In [1]: import numpy as np

In [2]: np.set_printoptions(precision=3, suppress=True, linewidth=140, floatmode="fixed")

In [3]: feats = np.load("mat.npy")

In [4]: feats
Out[4]: 
array([[ 1.154,  1.667, 10.205],
       [-0.767, -1.805, 11.180],
       [ 0.906,  1.059, 12.214],
       [-0.138, -0.313, 11.346],
       [ 0.499, -0.095,  9.742],
       [ 1.219,  0.042,  9.783],
       [ 0.373, -0.117,  8.672],
       [-0.053,  0.299, 10.129],
       [ 1.499,  0.230,  9.146],
       [ 0.007,  0.201, 10.566],
       [-0.524,  0.155, 11.083],
       [-1.793, -0.603,  9.346],
       [ 0.932, -0.853, 12.587],
       [ 0.348,  0.222, 10.352],
       [ 1.708,  0.567,  9.585],
       [-1.992,  0.928,  9.159],
       [-1.197, -1.866,  9.686],
       [-1.259, -0.092,  9.283],
       [-0.724,  0.889, 10.224],
       [-1.566,  0.520, 11.504],
       [-2.131, -1.260,  9.228]])

In [5]: # column 2 dominates

In [6]: B = feats / np.linalg.norm(feats, axis=1, keepdims=True)

In [7]: G = B @ B.T

In [8]: np.linalg.norm(B, axis=1)
Out[8]: 
array([1.000, 1.000, 1.000, 1.000, 1.000, 1.000, 1.000, 1.000, 1.000, 1.000, 1.000, 1.000, 1.000, 1.000, 1.000, 1.000, 1.000, 1.000, 1.000,
       1.000, 1.000])

In [9]: np.round(np.degrees(np.arccos(np.clip(G[15, 14], -1, 1))), 3)
Out[9]: np.float64(22.423)

In [10]: Xs = feats - feats.mean(axis=0)

In [11]: V = np.linalg.svd(Xs)[2][:1]

In [12]: B = Xs - Xs @ V.T @ V

In [13]: round(float(np.linalg.norm(B) / np.linalg.norm(Xs)), 3)
Out[13]: 0.708

In [14]: rng = np.random.default_rng(87135)

In [15]: m1 = np.triu(rng.random((3, 3)) < 0.8, 1).astype(int)

In [16]: m1 = m1 + m1.T

In [17]: m1
Out[17]: 
array([[0, 1, 1],
       [1, 0, 1],
       [1, 1, 0]])

In [18]: # equal to its transpose

In [19]: m1 @ np.ones(3)
Out[19]: array([2.000, 2.000, 2.000])

In [20]: (m1 @ m1)[0]
Out[20]: array([2, 1, 1])

In [21]: m1 @ (-1.0) ** np.arange(3)
Out[21]: array([0.000, 2.000, 0.000])

In [22]: B = np.array([[1, 0], [0, 0]])

In [23]: W2 = np.array([[-1, -1, 1, -2], [-2, 0, 0, 2], [0, 0, -2, 0], [0, -2, -1, -1]])

In [24]: M = np.block([[B, np.array([[3, 4, 2, 3], [5, 5, 2, 1]])], [np.zeros((4, 2)), W2]])

In [25]: M
Out[25]: 
array([[ 1.000,  0.000,  3.000,  4.000,  2.000,  3.000],
       [ 0.000,  0.000,  5.000,  5.000,  2.000,  1.000],
       [ 0.000,  0.000, -1.000, -1.000,  1.000, -2.000],
       [ 0.000,  0.000, -2.000,  0.000,  0.000,  2.000],
       [ 0.000,  0.000,  0.000,  0.000, -2.000,  0.000],
       [ 0.000,  0.000,  0.000, -2.000, -1.000, -1.000]])

In [26]: # rank 5

In [27]: round(np.abs(np.linalg.eigvals(M)).max(), 3)
Out[27]: np.float64(2.445)

In [28]: (M + M.T) / 2
Out[28]: 
array([[ 1.000,  0.000,  1.500,  2.000,  1.000,  1.500],
       [ 0.000,  0.000,  2.500,  2.500,  1.000,  0.500],
       [ 1.500,  2.500, -1.000, -1.500,  0.500, -1.000],
       [ 2.000,  2.500, -1.500,  0.000,  0.000,  0.000],
       [ 1.000,  1.000,  0.500,  0.000, -2.000, -0.500],
       [ 1.500,  0.500, -1.000,  0.000, -0.500, -1.000]])

In [29]: rank = np.linalg.matrix_rank(M)

In [30]: rank
Out[30]: np.int64(5)

In [31]: ns = np.linalg.svd(M)[2][rank:].T

In [32]: np.linalg.matrix_rank(M.T @ M), np.linalg.matrix_rank(M @ M.T)
Out[32]: (np.int64(5), np.int64(5))

In [33]: [int(np.linalg.matrix_rank(M[:i])) for i in range(1, len(M) + 1)]
Out[33]: [1, 2, 3, 4, 5, 5]

In [34]: np.round(ns[:, 0] / ns[np.abs(ns[:, 0]).round(6).argmax(), 0], 3) + 0
Out[34]: array([0.000, 1.000, 0.000, 0.000, 0.000, 0.000])

In [35]: np.round(M @ ns, 3) + 0
Out[35]: 
array([[0.000],
       [0.000],
       [0.000],
       [0.000],
       [0.000],
       [0.000]])

In [36]: np.linalg.lstsq(M[:-1].T, M[-1])[2]
Out[36]: np.int32(5)

In [37]: np.round(M @ np.linalg.pinv(M) @ M, 3) + 0
Out[37]: 
array([[ 1.000,  0.000,  3.000,  4.000,  2.000,  3.000],
       [ 0.000,  0.000,  5.000,  5.000,  2.000,  1.000],
       [ 0.000,  0.000, -1.000, -1.000,  1.000, -2.000],
       [ 0.000,  0.000, -2.000,  0.000,  0.000,  2.000],
       [ 0.000,  0.000,  0.000,  0.000, -2.000,  0.000],
       [ 0.000,  0.000,  0.000, -2.000, -1.000, -1.000]])

In [38]: round(np.trace(np.linalg.pinv(M) @ M), 3)
Out[38]: np.float64(5.0)

In [39]: M.reshape(-1, 2)
Out[39]: 
array([[ 1.000,  0.000],
       [ 3.000,  4.000],
       [ 2.000,  3.000],
       [ 0.000,  0.000],
       [ 5.000,  5.000],
       [ 2.000,  1.000],
       [ 0.000,  0.000],
       [-1.000, -1.000],
       [ 1.000, -2.000],
       [ 0.000,  0.000],
       [-2.000,  0.000],
       [ 0.000,  2.000],
       [ 0.000,  0.000],
       [ 0.000,  0.000],
       [-2.000,  0.000],
       [ 0.000,  0.000],
       [ 0.000, -2.000],
       [-1.000, -1.000]])

In [40]: M.ravel(order="F")
Out[40]: 
array([ 1.000,  0.000,  0.000,  0.000,  0.000,  0.000,  0.000,  0.000,  0.000,  0.000,  0.000,  0.000,  3.000,  5.000, -1.000, -2.000,
        0.000,  0.000,  4.000,  5.000, -1.000,  0.000,  0.000, -2.000,  2.000,  2.000,  1.000,  0.000, -2.000, -1.000,  3.000,  1.000,
       -2.000,  2.000,  0.000, -1.000])

In [41]: t3 = M.reshape(6, 2, -1)

In [42]: t3.shape
Out[42]: (6, 2, 3)

In [43]: np.einsum("ihd,ihd->ih", t3, t3)
Out[43]: 
array([[10.000, 29.000],
       [25.000, 30.000],
       [ 1.000,  6.000],
       [ 4.000,  4.000],
       [ 0.000,  4.000],
       [ 0.000,  6.000]])

In [44]: t3.transpose(1, 0, 2)
Out[44]: 
array([[[ 1.000,  0.000,  3.000],
        [ 0.000,  0.000,  5.000],
        [ 0.000,  0.000, -1.000],
        [ 0.000,  0.000, -2.000],
        [ 0.000,  0.000,  0.000],
        [ 0.000,  0.000,  0.000]],

       [[ 4.000,  2.000,  3.000],
        [ 5.000,  2.000,  1.000],
        [-1.000,  1.000, -2.000],
        [ 0.000,  0.000,  2.000],
        [ 0.000, -2.000,  0.000],
        [-2.000, -1.000, -1.000]]])
